% ipython --no-banner

In [1]: import numpy as np

In [2]: from numpy import linalg as LA

In [3]: np.set_printoptions(suppress=True, linewidth=120)

In [4]: q, _ = LA.qr(np.array([[-0.1, 0.8, -0.9], [0.4, -0.2, -0.2], [0.2, 0.9, 2.1]]))

In [5]: vecs, _ = LA.qr(np.array([[2.1, -2.4, 0.3], [-1.3, 1.6, -2.8], [-0.3, 0.7, -0.5]]))

In [6]: sigma = 3 * 0.7 ** np.arange(3)

In [7]: data = q[:, :3] * sigma @ vecs[:3]

In [8]: data.round(1)
Out[8]: 
array([[-0.3,  1.4,  1.2],
       [-2.1, -0.1, -1.8],
       [-1.8, -0.8,  0.9]])

In [9]: out = np.array([[0, -3, -2], [0, -1, 0]])

In [10]: C = np.kron(out, data)

In [11]: round(LA.norm(C, 2), 1), round(float(LA.norm(out, 2) * LA.norm(data, 2)), 1)
Out[11]: (np.float64(11.1), 11.1)

In [12]: LA.matrix_rank(C)
Out[12]: np.int64(6)

In [13]: A = np.array([[0, 3, -2, 1], [0, 3, 2, -2]])

In [14]: A[:, 2] = 4 * A[:, 0]

In [15]: A
Out[15]: 
array([[ 0,  3,  0,  1],
       [ 0,  3,  0, -2]])

In [16]: G = A.T @ A

In [17]: (A @ A.T).shape
Out[17]: (2, 2)

In [18]: np.round(LA.svd(A, compute_uv=False) ** 2, 1)
Out[18]: array([18.7,  4.3])

In [19]: np.diag(G)
Out[19]: array([ 0, 18,  0,  5])

In [20]: rng = np.random.default_rng(58)

In [21]: lab = rng.integers(0, 2, 4)

In [22]: M = np.array([[-1, -1, -1, -1], [-3, 3, -3, 0], [3, -2, -1, -3], [-1, 2, 3, -3]]) * (lab[:, None] == lab)

In [23]: M
Out[23]: 
array([[-1,  0, -1, -1],
       [ 0,  3,  0,  0],
       [ 3,  0, -1, -3],
       [-1,  0,  3, -3]])

In [24]: # splits into 2 blocks

In [25]: lab = rng.permutation(4)

In [26]: out = M[:, lab] * rng.choice([-1, 1], 4)

In [27]: out
Out[27]: 
array([[ 1,  0, -1, -1],
       [ 0,  3,  0,  0],
       [ 1,  0, -3,  3],
       [-3,  0, -3, -1]])

In [28]: left, _, vt = LA.svd(M.T @ out)

In [29]: np.round(LA.lstsq(M, out)[0], 1) + 0
Out[29]: 
array([[ 0.,  0.,  0.,  1.],
       [ 0.,  1.,  0.,  0.],
       [-1.,  0.,  0.,  0.],
       [ 0.,  0.,  1.,  0.]])
